$ python3 -q
>>> import numpy as np
>>> np.set_printoptions(precision=3, suppress=True, linewidth=200, sign=" ")
>>> J = np.loadtxt("layer12.csv", delimiter=",")
>>> J
array([[ 1.283,  0.036, -0.073, -0.002, -0.288,  0.153, -0.386],
       [ 0.036,  1.328,  0.021, -0.492,  0.008, -0.382,  0.066],
       [-0.073,  0.021,  0.953, -0.297,  0.237, -0.217,  0.228],
       [-0.002, -0.492, -0.297,  0.837,  0.51 ,  0.104,  0.255],
       [-0.288,  0.008,  0.237,  0.51 ,  0.932,  0.11 ,  0.137],
       [ 0.153, -0.382, -0.217,  0.104,  0.11 ,  1.3  , -0.113],
       [-0.386,  0.066,  0.228,  0.255,  0.137, -0.113,  1.367]])
>>> vals, evecs = np.linalg.eigh(J)
>>> (vals > 1e-8).sum(), (vals < -1e-8).sum()
(np.int64(6), np.int64(0))
>>> round(float(vals.sum()), 3), np.trace(J)
(8.0, np.float64(8.0))
>>> np.round(np.linalg.eigvalsh(J @ J), 3) + 0
array([ 0.,  1.,  1.,  1.,  1.,  4.,  4.])
>>> np.round(evecs.T @ J @ evecs, 3) + 0
array([[ 0.,  0.,  0.,  0.,  0.,  0.,  0.],
       [ 0.,  1.,  0.,  0.,  0.,  0.,  0.],
       [ 0.,  0.,  1.,  0.,  0.,  0.,  0.],
       [ 0.,  0.,  0.,  1.,  0.,  0.,  0.],
       [ 0.,  0.,  0.,  0.,  1.,  0.,  0.],
       [ 0.,  0.,  0.,  0.,  0.,  2.,  0.],
       [ 0.,  0.,  0.,  0.,  0.,  0.,  2.]])
>>> np.round(evecs.T @ evecs, 3) + 0
array([[ 1.,  0.,  0.,  0.,  0.,  0.,  0.],
       [ 0.,  1.,  0.,  0.,  0.,  0.,  0.],
       [ 0.,  0.,  1.,  0.,  0.,  0.,  0.],
       [ 0.,  0.,  0.,  1.,  0.,  0.,  0.],
       [ 0.,  0.,  0.,  0.,  1.,  0.,  0.],
       [ 0.,  0.,  0.,  0.,  0.,  1.,  0.],
       [ 0.,  0.,  0.,  0.,  0.,  0.,  1.]])
>>> vals.round(3) + 0
array([ 0.,  1.,  1.,  1.,  1.,  2.,  2.])
>>> X = np.load("case8.npy")
>>> X
array([[ 0.004,  0.028,  0.012,  0.012,  0.028,  0.012,  0.004,  0.02 ,  0.028,  0.028,  0.004],
       [ 0.028,  0.195,  0.084,  0.084,  0.195,  0.084,  0.028,  0.139,  0.195,  0.195,  0.028],
       [ 0.012,  0.084,  0.036,  0.036,  0.084,  0.036,  0.012,  0.06 ,  0.084,  0.084,  0.012],
       [ 0.012,  0.084,  0.036,  0.036,  0.084,  0.036,  0.012,  0.06 ,  0.084,  0.084,  0.012],
       [ 0.028,  0.195,  0.084,  0.084,  0.195,  0.084,  0.028,  0.139,  0.195,  0.195,  0.028],
       [ 0.012,  0.084,  0.036,  0.036,  0.084,  0.036,  0.012,  0.06 ,  0.084,  0.084,  0.012],
       [ 0.004,  0.028,  0.012,  0.012,  0.028,  0.012,  0.004,  0.02 ,  0.028,  0.028,  0.004],
       [ 0.02 ,  0.139,  0.06 ,  0.06 ,  0.139,  0.06 ,  0.02 ,  0.1  ,  0.139,  0.139,  0.02 ],
       [ 0.028,  0.195,  0.084,  0.084,  0.195,  0.084,  0.028,  0.139,  0.195,  0.195,  0.028],
       [ 0.028,  0.195,  0.084,  0.084,  0.195,  0.084,  0.028,  0.139,  0.195,  0.195,  0.028],
       [ 0.004,  0.028,  0.012,  0.012,  0.028,  0.012,  0.004,  0.02 ,  0.028,  0.028,  0.004]])
>>> x0 = np.array([2, 0, -1, -2, -1, 0, -1, -1, 2, 0, -2])
>>> X @ x0
array([-0.032, -0.223, -0.096, -0.096, -0.223, -0.096, -0.032, -0.159, -0.223, -0.223, -0.032])
>>> round(float((x0 - X @ x0) @ (X @ x0)), 3)
0.0
>>> np.trace(X)
np.float64(1.0)
>>> np.linalg.eigvalsh(2 * X - np.eye(11))
array([-1., -1., -1., -1., -1., -1., -1., -1., -1., -1.,  1.])
>>> vals, evecs = np.linalg.eigh(X)
>>> x0 = np.array([3, 0, -3, 1, -2, 3, 2, 0, 2, 3, 0])
>>> np.round(np.linalg.eigvalsh(X[1:, 1:]), 3) + 0
array([ 0.   ,  0.   ,  0.   ,  0.   ,  0.   ,  0.   ,  0.   ,  0.   ,  0.   ,  0.996])
>>> evecs * np.abs(vals) @ evecs.T
array([[ 0.004,  0.028,  0.012,  0.012,  0.028,  0.012,  0.004,  0.02 ,  0.028,  0.028,  0.004],
       [ 0.028,  0.195,  0.084,  0.084,  0.195,  0.084,  0.028,  0.139,  0.195,  0.195,  0.028],
       [ 0.012,  0.084,  0.036,  0.036,  0.084,  0.036,  0.012,  0.06 ,  0.084,  0.084,  0.012],
       [ 0.012,  0.084,  0.036,  0.036,  0.084,  0.036,  0.012,  0.06 ,  0.084,  0.084,  0.012],
       [ 0.028,  0.195,  0.084,  0.084,  0.195,  0.084,  0.028,  0.139,  0.195,  0.195,  0.028],
       [ 0.012,  0.084,  0.036,  0.036,  0.084,  0.036,  0.012,  0.06 ,  0.084,  0.084,  0.012],
       [ 0.004,  0.028,  0.012,  0.012,  0.028,  0.012,  0.004,  0.02 ,  0.028,  0.028,  0.004],
       [ 0.02 ,  0.139,  0.06 ,  0.06 ,  0.139,  0.06 ,  0.02 ,  0.1  ,  0.139,  0.139,  0.02 ],
       [ 0.028,  0.195,  0.084,  0.084,  0.195,  0.084,  0.028,  0.139,  0.195,  0.195,  0.028],
       [ 0.028,  0.195,  0.084,  0.084,  0.195,  0.084,  0.028,  0.139,  0.195,  0.195,  0.028],
       [ 0.004,  0.028,  0.012,  0.012,  0.028,  0.012,  0.004,  0.02 ,  0.028,  0.028,  0.004]])
>>> (np.sign(evecs[:, -1].round(6)) == np.sign(evecs[0, -1].round(6))).astype(int)
array([ 1,  1,  1,  1,  1,  1,  1,  1,  1,  1,  1])
>>> np.round(x0 @ X @ x0 / (x0 @ x0), 3), round(vals[0], 3), np.round(vals[-1], 3)
(np.float64(0.068), np.float64(-0.0), np.float64(1.0))
>>> evecs * np.maximum(vals, 0) @ evecs.T
array([[ 0.004,  0.028,  0.012,  0.012,  0.028,  0.012,  0.004,  0.02 ,  0.028,  0.028,  0.004],
       [ 0.028,  0.195,  0.084,  0.084,  0.195,  0.084,  0.028,  0.139,  0.195,  0.195,  0.028],
       [ 0.012,  0.084,  0.036,  0.036,  0.084,  0.036,  0.012,  0.06 ,  0.084,  0.084,  0.012],
       [ 0.012,  0.084,  0.036,  0.036,  0.084,  0.036,  0.012,  0.06 ,  0.084,  0.084,  0.012],
       [ 0.028,  0.195,  0.084,  0.084,  0.195,  0.084,  0.028,  0.139,  0.195,  0.195,  0.028],
       [ 0.012,  0.084,  0.036,  0.036,  0.084,  0.036,  0.012,  0.06 ,  0.084,  0.084,  0.012],
       [ 0.004,  0.028,  0.012,  0.012,  0.028,  0.012,  0.004,  0.02 ,  0.028,  0.028,  0.004],
       [ 0.02 ,  0.139,  0.06 ,  0.06 ,  0.139,  0.06 ,  0.02 ,  0.1  ,  0.139,  0.139,  0.02 ],
       [ 0.028,  0.195,  0.084,  0.084,  0.195,  0.084,  0.028,  0.139,  0.195,  0.195,  0.028],
       [ 0.028,  0.195,  0.084,  0.084,  0.195,  0.084,  0.028,  0.139,  0.195,  0.195,  0.028],
       [ 0.004,  0.028,  0.012,  0.012,  0.028,  0.012,  0.004,  0.02 ,  0.028,  0.028,  0.004]])
>>> np.linalg.cond(X) > 100
np.True_
>>> np.allclose(X @ X.T, X.T @ X)
True
>>> X @ X
array([[ 0.004,  0.028,  0.012,  0.012,  0.028,  0.012,  0.004,  0.02 ,  0.028,  0.028,  0.004],
       [ 0.028,  0.195,  0.084,  0.084,  0.195,  0.084,  0.028,  0.139,  0.195,  0.195,  0.028],
       [ 0.012,  0.084,  0.036,  0.036,  0.084,  0.036,  0.012,  0.06 ,  0.084,  0.084,  0.012],
       [ 0.012,  0.084,  0.036,  0.036,  0.084,  0.036,  0.012,  0.06 ,  0.084,  0.084,  0.012],
       [ 0.028,  0.195,  0.084,  0.084,  0.195,  0.084,  0.028,  0.139,  0.195,  0.195,  0.028],
       [ 0.012,  0.084,  0.036,  0.036,  0.084,  0.036,  0.012,  0.06 ,  0.084,  0.084,  0.012],
       [ 0.004,  0.028,  0.012,  0.012,  0.028,  0.012,  0.004,  0.02 ,  0.028,  0.028,  0.004],
       [ 0.02 ,  0.139,  0.06 ,  0.06 ,  0.139,  0.06 ,  0.02 ,  0.1  ,  0.139,  0.139,  0.02 ],
       [ 0.028,  0.195,  0.084,  0.084,  0.195,  0.084,  0.028,  0.139,  0.195,  0.195,  0.028],
       [ 0.028,  0.195,  0.084,  0.084,  0.195,  0.084,  0.028,  0.139,  0.195,  0.195,  0.028],
       [ 0.004,  0.028,  0.012,  0.012,  0.028,  0.012,  0.004,  0.02 ,  0.028,  0.028,  0.004]])
>>> round(float(np.linalg.det(X)), 3)
0.0
>>> t3 = np.stack([X, 4 * X, X[::-1]])
>>> np.linalg.norm(t3, axis=(1, 2))
array([ 1.,  4.,  1.])
>>> np.einsum("bij,cij->bc", t3, t3)
array([[  1.   ,   4.   ,   0.777],
       [  4.   ,  16.   ,   3.108],
       [  0.777,   3.108,   1.   ]])
>>> np.linalg.det(t3)
array([ 0.,  0.,  0.])
>>> np.linalg.matrix_rank(t3.reshape(3, -1))
np.int64(2)
>>> (t3 @ X.T).shape
(3, 11, 11)
>>> t3.shape
(3, 11, 11)
>>> m1 = np.load("arr.npy")
>>> m1
array([[ 2.09 ,  0.7  , -1.572, -1.415,  2.282, -0.121, -0.256,  1.089, -0.306,  0.014],
       [-0.828, -0.351,  1.014,  1.657,  1.065, -0.061,  2.09 ,  0.308, -0.789, -0.208],
       [ 1.946, -0.63 , -1.821,  1.531,  5.172,  0.039, -0.961,  0.021, -0.145,  0.462],
       [-0.894, -0.617,  1.175,  4.6  ,  2.464, -0.37 , -0.002, -0.683,  0.632, -0.049],
       [ 1.657, -0.08 , -3.742, -7.876,  7.846,  0.159,  0.199,  0.738,  1.305,  0.27 ],
       [ 3.109, -0.648,  0.771,  0.907, -3.245,  0.141,  1.066, -1.128, -0.689,  0.067],
       [-1.253, -0.058, -1.332,  7.009, -9.961,  0.499, -0.852,  0.087,  0.236,  0.209],
       [-4.076, -0.027,  2.564, -0.38 ,  0.603,  0.235,  0.578,  0.662,  0.981, -0.024],
       [-0.079,  0.315,  1.062, -1.415, -5.788,  0.31 , -1.505,  0.958, -0.726, -0.066],
       [ 0.758, -1.219, -0.223, -2.45 , -6.045,  0.714,  0.695,  0.787,  0.523,  0.285],
       [ 3.842,  0.316,  2.581, -1.195,  3.07 , -0.086, -1.019, -0.63 ,  0.691, -0.144],
       [ 2.056, -0.387,  2.212,  1.105,  1.49 ,  0.318, -1.867, -1.066, -1.451,  0.064],
       [-0.985, -0.496,  0.14 ,  6.889,  2.244,  0.249,  0.855, -0.514, -0.201,  0.181],
       [-1.399, -0.287, -2.808,  3.91 , -6.118, -0.071, -0.312,  0.611,  1.122,  0.282],
       [ 3.485, -0.301,  0.088,  0.882,  7.83 , -0.046, -0.764,  0.339, -0.304,  0.203],
       [-0.434, -0.063, -0.515,  1.911, -2.146,  0.274, -0.601,  0.569,  0.045, -0.092],
       [ 5.563, -0.068,  0.168,  0.044,  2.595,  0.357,  0.38 ,  0.583, -1.723,  0.082],
       [ 1.026, -0.352, -0.078,  0.753, -7.67 ,  0.357,  1.186, -0.07 ,  0.699, -0.017],
       [ 1.007, -0.639,  0.22 ,  3.486, 10.951,  0.039,  0.707,  0.093, -0.373, -0.13 ],
       [ 1.279, -0.131,  0.885,  1.852, -6.662,  0.21 ,  0.59 ,  0.025, -0.518,  0.111],
       [ 1.384, -0.069, -1.468, -2.372, -1.947,  0.044, -1.032, -0.504,  0.054,  0.29 ],
       [-1.049,  0.217,  1.729, -5.592, -4.391, -0.438,  0.677,  0.087,  1.17 , -0.156],
       [-2.638, -0.957,  1.781, -0.151, -5.075,  0.239,  0.002,  0.882, -0.8  , -0.071],
       [-3.149,  0.08 ,  0.877,  1.081,  4.233, -0.235, -1.035, -0.497,  0.953, -0.148],
       [ 2.973, -0.279,  2.032,  0.619, -5.23 ,  0.435, -0.492,  0.638, -1.641, -0.031],
       [-1.703,  0.162,  0.625, -3.372, -0.532,  0.778,  1.534,  0.001,  0.558, -0.087],
       [-2.557,  0.562, -0.049,  7.25 ,  1.797,  0.052, -1.241, -0.152,  0.419, -0.129],
       [-2.129,  0.386,  0.417,  5.97 , -2.875,  0.161, -1.016,  0.514, -0.118,  0.039],
       [-1.735,  0.226,  0.76 ,  2.279,  7.31 , -0.033, -1.272,  0.154, -0.33 , -0.016],
       [-1.912,  0.046, -0.087,  0.74 , -2.267, -0.05 , -0.785, -0.117, -0.045,  0.138],
       [-3.25 , -0.321,  0.593, -1.64 , -0.101, -0.353,  1.389,  0.06 ,  0.191,  0.061],
       [ 1.685, -0.82 , -1.154, -0.991,  3.057,  0.098, -2.12 ,  0.37 , -0.38 , -0.15 ],
       [ 0.295, -0.336, -1.78 , -0.26 ,  4.488, -0.198, -0.41 ,  0.541,  0.708, -0.083],
       [ 0.463, -0.243,  0.432,  2.182,  4.804,  0.513,  0.329,  0.398,  0.851, -0.203]])
>>> cen = m1 - m1.mean(axis=0)
>>> evecs = np.linalg.svd(cen)[2][:9]
>>> M2 = cen - cen @ evecs.T @ evecs
>>> np.linalg.norm(M2, axis=1).round(6).argmax()
np.int64(31)
>>> round(float(np.linalg.norm(M2) / np.linalg.norm(cen)), 3)
0.018
>>> np.round(M2.std(axis=0), 3) + 0
array([ 0.   ,  0.008,  0.009,  0.   ,  0.001,  0.007,  0.001,  0.009,  0.004,  0.12 ])
